$ python -q
>>> import numpy as np
>>> np.set_printoptions(precision=2, suppress=True, linewidth=140, sign=" ")
>>> K = np.loadtxt("x.csv", delimiter=",")
>>> K
array([[  4.75,   5.76, -15.04,   6.6 ,   5.03,  -7.03],
       [-16.03,   5.05, -10.03,   1.18,   3.86,   0.89],
       [ -3.49, -12.29,   9.52,  -8.5 ,   4.72,  -7.19],
       [ -6.6 ,  14.31,  -5.98,   8.07,  -1.7 ,  -6.93],
       [  0.12,   0.12,  -7.66, -13.36, -11.43,  -5.66],
       [-15.23,   8.2 ,   7.4 ,   4.97,  -4.51,  -1.01],
       [ -6.16,  -2.41,   2.14, -16.95,  -3.78,   7.07],
       [  1.07,   5.8 , -11.06,  -1.04,   9.9 , -12.  ],
       [ -2.18,  18.02,  -3.47,  -4.24,  -5.74,  -2.76],
       [ -2.84, -10.44,  13.94,   7.84,  -0.13,  -5.21],
       [  3.55,   5.36,  13.33, -12.85,  -0.91,  -3.88],
       [ 17.43,  -3.55,   5.46,   4.1 ,  -6.02,   0.7 ],
       [ -6.06,   3.71,  -5.95,  -9.93,   0.31,  14.67],
       [  2.6 ,   8.22, -10.43,  14.42,   2.46,   1.74],
       [ -2.52,  13.2 ,   1.31,  -5.31,  13.66,  -1.73],
       [ -0.72,  -3.36,  -4.95,  -9.58,  10.94,  12.34],
       [ -3.89,  -7.39,  15.2 ,   8.46,  -5.2 ,   0.76],
       [  6.49,  -7.48,  11.28,   8.6 ,   7.65,  -6.49],
       [  4.53,  -2.23,  -7.98,   2.7 ,  -2.72, -17.21],
       [  0.84, -14.02,   7.71,   7.6 ,   8.87,  -2.65],
       [  5.43, -10.52,   3.07,  14.1 ,   6.47,   3.13],
       [  0.43,  -2.38, -12.59,   2.45,  -3.24,  14.8 ],
       [  0.42,  -7.9 , -16.53,   3.41,   5.74,   4.41],
       [ -6.65,  11.98,   7.  ,  -5.92,   0.3 ,  11.32],
       [-12.41,  -8.3 , -10.62,   1.14,   0.81,  -7.88],
       [ -4.61,   4.  , -14.68,   2.44,  11.87,   0.71],
       [  3.32,  -6.25,  -6.22,   1.15, -10.29, -14.28],
       [ -4.85,   0.47,   2.62,   9.56,  10.37, -13.05],
       [ -1.64,  -0.68,   4.21, -16.02,   5.13,   9.82],
       [  5.09,  12.38,  13.69,   0.4 ,   4.47,   3.65],
       [-10.11,  -3.91,  -0.1 ,   3.97,   3.72, -15.9 ]])
>>> hat = K @ np.linalg.solve(K.T @ K, K.T)
>>> np.allclose(hat @ hat, hat)
True
>>> np.trace(hat)
np.float64(6.0)
>>> np.round(np.linalg.eigvalsh(hat), 2) + 0
array([ 0.,  0.,  0.,  0.,  0.,  0.,  0.,  0.,  0.,  0.,  0.,  0.,  0.,  0.,  0.,  0.,  0.,  0.,  0.,  0.,  0.,  0.,  0.,  0.,  0.,  1.,
        1.,  1.,  1.,  1.,  1.])
>>> np.diag(hat)
array([ 0.16,  0.2 ,  0.22,  0.18,  0.23,  0.28,  0.17,  0.22,  0.18,  0.15,  0.2 ,  0.22,  0.14,  0.19,  0.26,  0.21,  0.2 ,  0.16,  0.18,
        0.17,  0.18,  0.21,  0.18,  0.16,  0.22,  0.17,  0.21,  0.18,  0.17,  0.22,  0.19])
